$ python3 -q
>>> import numpy as np
>>> np.set_printoptions(precision=2, suppress=True, linewidth=160)
>>> rd = lambda a: np.round(a, 2) + 0
>>> M = np.load("dump.npy")
>>> rd(M)
array([[ 0.36, -0.22,  0.36,  0.07, -0.22],
       [-0.22,  0.13, -0.22, -0.04,  0.13],
       [ 0.36, -0.22,  0.36,  0.07, -0.22],
       [ 0.07, -0.04,  0.07,  0.01, -0.04],
       [-0.22,  0.13, -0.22, -0.04,  0.13]])
>>> A2 = np.array([[1, -2, 3], [0, 1, 1], [2, -2, 3], [2, 3, 0], [-1, 2, 1]])
>>> rd(np.einsum("ik,kj->ji", M, A2))
array([[ 1.45, -0.87,  1.45,  0.29, -0.87],
       [-1.88,  1.13, -1.88, -0.38,  1.13],
       [ 1.74, -1.04,  1.74,  0.35, -1.04]])
>>> np.linalg.matrix_rank(M @ A2)
np.int64(1)
>>> rd(M @ A2)
array([[ 1.45, -1.88,  1.74],
       [-0.87,  1.13, -1.04],
       [ 1.45, -1.88,  1.74],
       [ 0.29, -0.38,  0.35],
       [-0.87,  1.13, -1.04]])
>>> np.trace(M)
np.float64(1.0)
>>> rd((M + M.T) / 2)
array([[ 0.36, -0.22,  0.36,  0.07, -0.22],
       [-0.22,  0.13, -0.22, -0.04,  0.13],
       [ 0.36, -0.22,  0.36,  0.07, -0.22],
       [ 0.07, -0.04,  0.07,  0.01, -0.04],
       [-0.22,  0.13, -0.22, -0.04,  0.13]])
>>> rd(np.linalg.matrix_power(M, 2))
array([[ 0.36, -0.22,  0.36,  0.07, -0.22],
       [-0.22,  0.13, -0.22, -0.04,  0.13],
       [ 0.36, -0.22,  0.36,  0.07, -0.22],
       [ 0.07, -0.04,  0.07,  0.01, -0.04],
       [-0.22,  0.13, -0.22, -0.04,  0.13]])
>>> np.linalg.determinant(M)
Traceback (most recent call last):
  File "<python-input-12>", line 1, in <module>
    np.linalg.determinant(M)
    ^^^^^^^^^^^^^^^^^^^^^
AttributeError: module 'numpy.linalg' has no attribute 'determinant'
>>> assert M == M.T
Traceback (most recent call last):
  File "<python-input-13>", line 1, in <module>
    assert M == M.T
           ^^^^^^^^
ValueError: The truth value of an array with more than one element is ambiguous. Use a.any() or a.all()
>>> rd(M @ M)
array([[ 0.36, -0.22,  0.36,  0.07, -0.22],
       [-0.22,  0.13, -0.22, -0.04,  0.13],
       [ 0.36, -0.22,  0.36,  0.07, -0.22],
       [ 0.07, -0.04,  0.07,  0.01, -0.04],
       [-0.22,  0.13, -0.22, -0.04,  0.13]])
>>> E = np.load("test5.npy")
>>> E
array([[ 0,  0,  0,  1,  0,  0],
       [ 0,  0,  0,  0,  0, -9],
       [ 0,  0, -8,  0,  0,  0],
       [ 0, -3,  0,  0,  0,  0],
       [ 0,  0,  0,  0,  2,  0],
       [ 2,  0,  0,  0,  0,  0]])
>>> rd(M @ np.linalg.pinv(M) @ M)
array([[ 0.36, -0.22,  0.36,  0.07, -0.22],
       [-0.22,  0.13, -0.22, -0.04,  0.13],
       [ 0.36, -0.22,  0.36,  0.07, -0.22],
       [ 0.07, -0.04,  0.07,  0.01, -0.04],
       [-0.22,  0.13, -0.22, -0.04,  0.13]])
>>> np.linalg.lstsq(M[:-1].T, M[-1])[2]
np.int32(1)
